$ python3 -q
>>> import numpy as np
>>> from numpy import linalg as LA
>>> np.set_printoptions(suppress=True, linewidth=160)
>>> X = np.loadtxt("block7.csv", delimiter=",")
>>> X
array([[ -0.5,  -0.2,   0.1,   1.2,  -0.8,   0.6,  -0.3,   0.4,   1.1,   0.5,  -0.4,  -1.2,   0. ,  -1.4,   3. ],
       [ -0.6,   0.1,  -1. ,   0.2,   0.7,   0.6,  -0.8,   0.5,  -0.6,  -0.3,  -1.3,   1.1,  -0.2,  -0.6,  -6. ],
       [  0. ,  -0.3,   1.8,   0. ,  -0.7,   0.3,  -0.7,   0.6,   0.8,  -1.9,  -0.3,  -0.7,   0.5,  -0.4,  -1. ],
       [  0. ,  -0.3,  -0.9,   0.8,  -0.4,   1.2,  -0.1,   1.3,   0.5,   0.4,  -0.2,  -0.2,   0.2,   1.6,  13. ],
       [  0.8,   2.8,  -0.2,   0.1,   0.1,   1.7,  -1.4,  -0.5,   0.4,   0.6,   0.4,   1.5,   0. ,  -0.2,  -5. ],
       [  0.8,   1.2,   1. ,   0.9,   1.6,   1.3,   0.3,   1.8,  -0.9,  -0.8,  -2.2,   1.3,  -0.2,  -0.7,   1. ],
       [ -1.1,   0.5,   0.1,  -0.7,   1.1,  -0.3,   1.2,  -0.2,   1.9,  -0.7,  -0.5,   0.8,  -0.2,   0.9,  13. ],
       [ -2.1,  -0.1,   1.3,  -0.9,   0.4,   0.9,  -0.5,  -1.3,  -0.9,   1.4,   0.2,   1. ,   0.3,   1. ,  -4. ],
       [  1. ,  -0.1,   1.3,  -1.1,  -2.2,   1.8,  -1.2,   0. ,  -0.1,  -0.5,  -0.2,   1.2,  -0.7,  -0.4,  -1. ],
       [  0. ,  -0.8,   0.6,  -1.8,   0. ,  -0.4,  -0.1,   1.1,  -0.5,   1.5,  -0.4,  -1.6,   0. ,   1.5, -12. ],
       [  1.2,  -0.9,   0. ,  -0.6,   0. ,   0.1,  -0.9,  -0.1,  -0.4,  -0.9,   0. ,   0.3,  -4. ,   0. ,  -3. ]])
>>> # column 14 dominates
>>> f, g = X[9], X[0]
>>> f @ g
np.float64(-37.53)
>>> pr = (f @ g) / (f @ f) * f
>>> np.round(g - pr, 2)
array([-0.5 , -0.39,  0.24,  0.77, -0.8 ,  0.5 , -0.32,  0.66,  0.98,  0.86, -0.5 , -1.58,  0.  , -1.04,  0.13])
>>> np.round((g - pr) @ f, 2)
np.float64(0.0)
>>> LA.matrix_rank(np.outer(f, g))
np.int64(1)
>>> left, sig, VT = LA.svd(X, full_matrices=False)
>>> np.round(np.cumsum(sig ** 2) / np.sum(sig ** 2), 2)
array([0.81, 0.86, 0.89, 0.92, 0.94, 0.96, 0.98, 0.99, 0.99, 1.  , 1.  ])
>>> sig.round(2)
array([24.28,  5.73,  4.87,  4.3 ,  4.09,  3.76,  3.37,  2.64,  2.22,  1.79,  1.46])
>>> np.round(left.T @ left, 2) + 0
array([[1., 0., 0., 0., 0., 0., 0., 0., 0., 0., 0.],
       [0., 1., 0., 0., 0., 0., 0., 0., 0., 0., 0.],
       [0., 0., 1., 0., 0., 0., 0., 0., 0., 0., 0.],
       [0., 0., 0., 1., 0., 0., 0., 0., 0., 0., 0.],
       [0., 0., 0., 0., 1., 0., 0., 0., 0., 0., 0.],
       [0., 0., 0., 0., 0., 1., 0., 0., 0., 0., 0.],
       [0., 0., 0., 0., 0., 0., 1., 0., 0., 0., 0.],
       [0., 0., 0., 0., 0., 0., 0., 1., 0., 0., 0.],
       [0., 0., 0., 0., 0., 0., 0., 0., 1., 0., 0.],
       [0., 0., 0., 0., 0., 0., 0., 0., 0., 1., 0.],
       [0., 0., 0., 0., 0., 0., 0., 0., 0., 0., 1.]])
>>> np.round(sig / sig[0], 2)
array([1.  , 0.24, 0.2 , 0.18, 0.17, 0.16, 0.14, 0.11, 0.09, 0.07, 0.06])
>>> round(np.sqrt((sig ** 2).sum()), 2), round(LA.norm(X), 2)
(np.float64(26.91), np.float64(26.91))
>>> np.round(left.T @ X @ VT.T, 2) + 0
array([[24.28,  0.  ,  0.  ,  0.  ,  0.  ,  0.  ,  0.  ,  0.  ,  0.  ,  0.  ,  0.  ],
       [ 0.  ,  5.73,  0.  ,  0.  ,  0.  ,  0.  ,  0.  ,  0.  ,  0.  ,  0.  ,  0.  ],
       [ 0.  ,  0.  ,  4.87,  0.  ,  0.  ,  0.  ,  0.  ,  0.  ,  0.  ,  0.  ,  0.  ],
       [ 0.  ,  0.  ,  0.  ,  4.3 ,  0.  ,  0.  ,  0.  ,  0.  ,  0.  ,  0.  ,  0.  ],
       [ 0.  ,  0.  ,  0.  ,  0.  ,  4.09,  0.  ,  0.  ,  0.  ,  0.  ,  0.  ,  0.  ],
       [ 0.  ,  0.  ,  0.  ,  0.  ,  0.  ,  3.76,  0.  ,  0.  ,  0.  ,  0.  ,  0.  ],
       [ 0.  ,  0.  ,  0.  ,  0.  ,  0.  ,  0.  ,  3.37,  0.  ,  0.  ,  0.  ,  0.  ],
       [ 0.  ,  0.  ,  0.  ,  0.  ,  0.  ,  0.  ,  0.  ,  2.64,  0.  ,  0.  ,  0.  ],
       [ 0.  ,  0.  ,  0.  ,  0.  ,  0.  ,  0.  ,  0.  ,  0.  ,  2.22,  0.  ,  0.  ],
       [ 0.  ,  0.  ,  0.  ,  0.  ,  0.  ,  0.  ,  0.  ,  0.  ,  0.  ,  1.79,  0.  ],
       [ 0.  ,  0.  ,  0.  ,  0.  ,  0.  ,  0.  ,  0.  ,  0.  ,  0.  ,  0.  ,  1.46]])
>>> left.shape, sig.shape, VT.shape
((11, 11), (11,), (11, 15))
